>>> import numpy as np
>>> np.set_printoptions(precision=2, suppress=True, linewidth=100, sign=" ")
>>> m1 = np.array([[0.7, -0.7, 0.9],
...     [1.2, -1.23, -0.1],
...     [1.1, -1.09, -0.7],
...     [-0.7, 0.69, -0.8],
...     [0.5, -0.47, -0.9],
...     [-0.1, 0.11, 0.0],
...     [-0.7, 0.69, 0.0],
...     [-0.4, 0.4, 0.2],
...     [1.4, -1.41, -0.3],
...     [0.0, -0.03, -2.1]])
>>> x = np.array([3, 3, 2])
>>> y = m1 @ x
>>> np.round(np.linalg.pinv(m1) @ m1, 2) + 0
array([[ 1.,  0.,  0.],
       [ 0.,  1.,  0.],
       [ 0.,  0.,  1.]])
>>> print(np.linalg.lstsq(m1, y)[0])
[ 3.  3.  2.]
>>> rng = np.random.default_rng(340123)
>>> y = y + 0.1 * rng.normal(size=10)
>>> print(y)
[ 1.69 -0.15 -1.46 -1.6  -1.72  0.02 -0.06  0.34 -0.89 -4.25]
>>> b, *_ = np.linalg.lstsq(m1, y)
>>> np.round(m1.T @ (y - m1 @ b), 2) + 0
array([ 0.,  0.,  0.])
>>> b
array([ 1.56,  1.62,  1.99])
>>> b.round()
array([ 2.,  2.,  2.])
>>> print([round(float(np.linalg.norm(np.linalg.solve(m1.T @ m1 + lam * np.eye(3), m1.T @ y))), 2) for lam in (0, 1, 10, 100)])
[3.0, 1.76, 0.85, 0.14]
>>> print(np.round(np.linalg.norm(y - m1 @ b), 2))
0.29
>>> feats = np.load("sample15.npy")
>>> print(feats)
[[31.   35.11  3.26]
 [24.82 22.85  2.63]
 [20.94 14.85  2.86]
 [-8.43 -9.09 -1.19]]
>>> P = feats @ np.linalg.solve(feats.T @ feats, feats.T)
>>> print(np.round((np.eye(4) - P) @ feats, 2) + 0)
[[ 0.  0.  0.]
 [ 0.  0.  0.]
 [ 0.  0.  0.]
 [ 0.  0.  0.]]
>>> print(P @ feats[:, 2])
[ 3.26  2.63  2.86 -1.19]
>>> print(np.round(np.trace(P), 2))
3.0
>>> np.round(np.linalg.eigvalsh(P), 2) + 0
array([ 0.,  1.,  1.,  1.])
>>> P
array([[ 0.86,  0.19, -0.12, -0.26],
       [ 0.19,  0.74,  0.17,  0.36],
       [-0.12,  0.17,  0.89, -0.24],
       [-0.26,  0.36, -0.24,  0.51]])
>>> x = np.array([9, 2, 6])
>>> y = feats @ x
>>> y
array([ 368.78,  284.86,  235.32, -101.19])
>>> y = y + 0.1 * rng.normal(size=4)
>>> y
array([ 368.85,  284.91,  235.37, -101.22])
>>> b, *_ = np.linalg.lstsq(feats, y)
>>> print(b)
[ 9.    2.    6.02]
>>> mat = np.load("arr.npy")
>>> mat
array([[ 3,  1,  0],
       [ 0,  3,  0],
       [ 0,  0,  3]])
>>> w, V = np.linalg.eig(mat)
>>> print(mat @ V[:, 0] - w[0] * V[:, 0])
[ 0.  0.  0.]
>>> print(w)
[ 3.  3.  3.]
>>> r0 = np.array([-4, -2, 3])
>>> B = mat + np.outer(r0, np.eye(3)[0])
>>> print(B)
[[-1.  1.  0.]
 [-2.  3.  0.]
 [ 3.  0.  3.]]
>>> print(np.linalg.matrix_rank(B - mat))
1
>>> x = np.array([1, -2, 2])
>>> y = mat @ x
>>> y
array([ 1, -6,  6])
>>> print(np.round(np.linalg.solve(mat.T, mat[0]), 2) + 0)
[ 1.  0.  0.]
>>> np.linalg.solve(mat, y)
array([ 1., -2.,  2.])
>>> np.linalg.solve(mat, -2 * y)
array([-2.,  4., -4.])
>>> np.allclose(mat @ mat.T, mat.T @ mat)
False
>>> print((mat + mat.T) / 2)
[[ 3.   0.5  0. ]
 [ 0.5  3.   0. ]
 [ 0.   0.   3. ]]
>>> print(np.allclose(mat, mat.T))
False
>>> E, _ = np.linalg.qr(np.array([[-0.8, -1.4, 1.1, 1.4],
...     [0.3, -0.6, 0.6, -0.6],
...     [1.5, -0.3, 0.1, 0.1],
...     [-0.1, -1.5, 0.2, 1.3]]))
>>> E
array([[-0.46, -0.58, -0.52,  0.43],
       [ 0.17, -0.31, -0.48, -0.8 ],
       [ 0.87, -0.29, -0.13,  0.38],
       [-0.06, -0.7 ,  0.7 , -0.16]])
>>> E.ravel(order="F")
array([-0.46,  0.17,  0.87, -0.06, -0.58, -0.31, -0.29, -0.7 , -0.52, -0.48, -0.13,  0.7 ,  0.43,
       -0.8 ,  0.38, -0.16])
>>> E.reshape(2, -1)
array([[-0.46, -0.58, -0.52,  0.43,  0.17, -0.31, -0.48, -0.8 ],
       [ 0.87, -0.29, -0.13,  0.38, -0.06, -0.7 ,  0.7 , -0.16]])
>>> print(E.reshape(-1, 2))
[[-0.46 -0.58]
 [-0.52  0.43]
 [ 0.17 -0.31]
 [-0.48 -0.8 ]
 [ 0.87 -0.29]
 [-0.13  0.38]
 [-0.06 -0.7 ]
 [ 0.7  -0.16]]
>>> t3 = E.reshape(4, 2, -1)
>>> np.einsum("ihd,jhd->hij", t3, t3).shape
(2, 4, 4)
>>> np.einsum("ihd,ihd->ih", t3, t3)
array([[ 0.55,  0.45],
       [ 0.13,  0.87],
       [ 0.84,  0.16],
       [ 0.49,  0.51]])
>>> np.swapaxes(t3, 1, 2)[0]
array([[-0.46, -0.52],
       [-0.58,  0.43]])
>>> print(t3.transpose(1, 0, 2))
[[[-0.46 -0.58]
  [ 0.17 -0.31]
  [ 0.87 -0.29]
  [-0.06 -0.7 ]]

 [[-0.52  0.43]
  [-0.48 -0.8 ]
  [-0.13  0.38]
  [ 0.7  -0.16]]]
>>> r0 = np.array([2, 3, 2])
>>> np.polyval(r0, E[3])
array([ 1.83,  0.88,  5.07,  1.58])
>>> np.round(np.correlate(E[3], E[0], "full"), 2) + 0
array([-0.02, -0.27,  0.69,  0.  ,  0.  , -0.23,  0.07])
>>> round(E[:, 1] @ E[:, 2], 2)
np.float64(-0.0)
>>> np.linalg.norm(E, axis=0)
array([ 1.,  1.,  1.,  1.])
>>> print(np.round(E @ E.T, 2) + 0)
[[ 1.  0.  0.  0.]
 [ 0.  1.  0.  0.]
 [ 0.  0.  1.  0.]
 [ 0.  0.  0.  1.]]
>>> print(np.linalg.pinv(E))
[[-0.46  0.17  0.87 -0.06]
 [-0.58 -0.31 -0.29 -0.7 ]
 [-0.52 -0.48 -0.13  0.7 ]
 [ 0.43 -0.8   0.38 -0.16]]
>>> np.linalg.svd(E, compute_uv=False)
array([ 1.,  1.,  1.,  1.])
>>> print(round(np.trace(E), 2))
-1.07
>>> round(np.abs(np.linalg.eigvals(E)).max(), 2)
np.float64(1.0)
>>> print(np.sort(np.abs(np.linalg.eigvals(E))))
[ 1.  1.  1.  1.]
>>> x = np.array([8, 5, 9, 2])
>>> y = E @ x
>>> y
array([-10.36,  -6.08,   5.05,   2.03])
>>> np.linalg.solve(E, y + E[:, 3])
array([ 8.,  5.,  9.,  3.])
>>> theta = np.deg2rad(120)
>>> M = np.eye(4)
>>> M[np.ix_([2, 3], [2, 3])] = [[np.cos(theta), -np.sin(theta)], [np.sin(theta), np.cos(theta)]]
>>> M
array([[ 1.  ,  0.  ,  0.  ,  0.  ],
       [ 0.  ,  1.  ,  0.  ,  0.  ],
       [ 0.  ,  0.  , -0.5 , -0.87],
       [ 0.  ,  0.  ,  0.87, -0.5 ]])
>>> P = np.triu(np.array([[2, 4, 5, 1], [1, 0, 2, 3], [5, 5, 4, 5], [5, 0, 4, 2]]), 1) + np.eye(4)
>>> B = P @ M @ np.linalg.inv(P)
>>> np.round(P @ M - M @ P, 2) + 0
array([[ 0.  ,  0.  , -6.63, -5.83],
       [ 0.  ,  0.  , -0.4 , -6.23],
       [ 0.  ,  0.  ,  4.33,  0.  ],
       [ 0.  ,  0.  ,  0.  , -4.33]])
>>> np.linalg.matrix_rank(B)
np.int64(4)
>>> A = (rng.random((3, 3)) < 0.3) + np.eye(3)
>>> A /= A.sum(axis=1, keepdims=True)
>>> A
array([[ 0.5,  0.5,  0. ],
       [ 0. ,  0.5,  0.5],
       [ 0.5,  0. ,  0.5]])
>>> # a transition matrix
>>> B = np.linalg.invert(A)
Traceback (most recent call last):
  File "<python-input-86>", line 1, in <module>
    B = np.linalg.invert(A)
        ^^^^^^^^^^^^^^^^
AttributeError: module 'numpy.linalg' has no attribute 'invert'
>>> B = np.linalg.inv(A)
>>> A @ B
array([[ 1.,  0.,  0.],
       [ 0.,  1.,  0.],
       [ 0.,  0.,  1.]])
>>> np.linalg.det(A) * B
array([[ 0.25, -0.25,  0.25],
       [ 0.25,  0.25, -0.25],
       [-0.25,  0.25,  0.25]])
>>> round(np.linalg.slogdet(A)[0], 2)
np.float64(1.0)
>>> (np.abs(B) > 1e-9).astype(int)
array([[ 1,  1,  1],
       [ 1,  1,  1],
       [ 1,  1,  1]])
>>> print(np.linalg.inv(B))
[[ 0.5  0.5  0. ]
 [ 0.   0.5  0.5]
 [ 0.5  0.   0.5]]
>>> B
array([[ 1., -1.,  1.],
       [ 1.,  1., -1.],
       [-1.,  1.,  1.]])
>>> round(np.linalg.det(A) * np.linalg.det(B), 2)
np.float64(1.0)
>>> X = np.load("run13.npy")
>>> X
array([[ 0,  2,  2],
       [ 1,  2,  2],
       [-3, -3, -1]])
>>> round(np.linalg.det(X), 2)
np.float64(-4.0)
>>> (X + X.T) / 2
array([[ 0. ,  1.5, -0.5],
       [ 1.5,  2. , -0.5],
       [-0.5, -0.5, -1. ]])
>>> (X - X.T) / 2
array([[ 0. ,  0.5,  2.5],
       [-0.5,  0. ,  2.5],
       [-2.5, -2.5,  0. ]])
>>> np.linalg.matrix_power(X, 3)
array([[ -8, -18, -14],
       [-12, -20, -12],
       [ 24,  15,  -7]])
>>> assert X == X.T
Traceback (most recent call last):
  File "<python-input-101>", line 1, in <module>
    assert X == X.T
           ^^^^^^^^
ValueError: The truth value of an array with more than one element is ambiguous. Use a.any() or a.all()
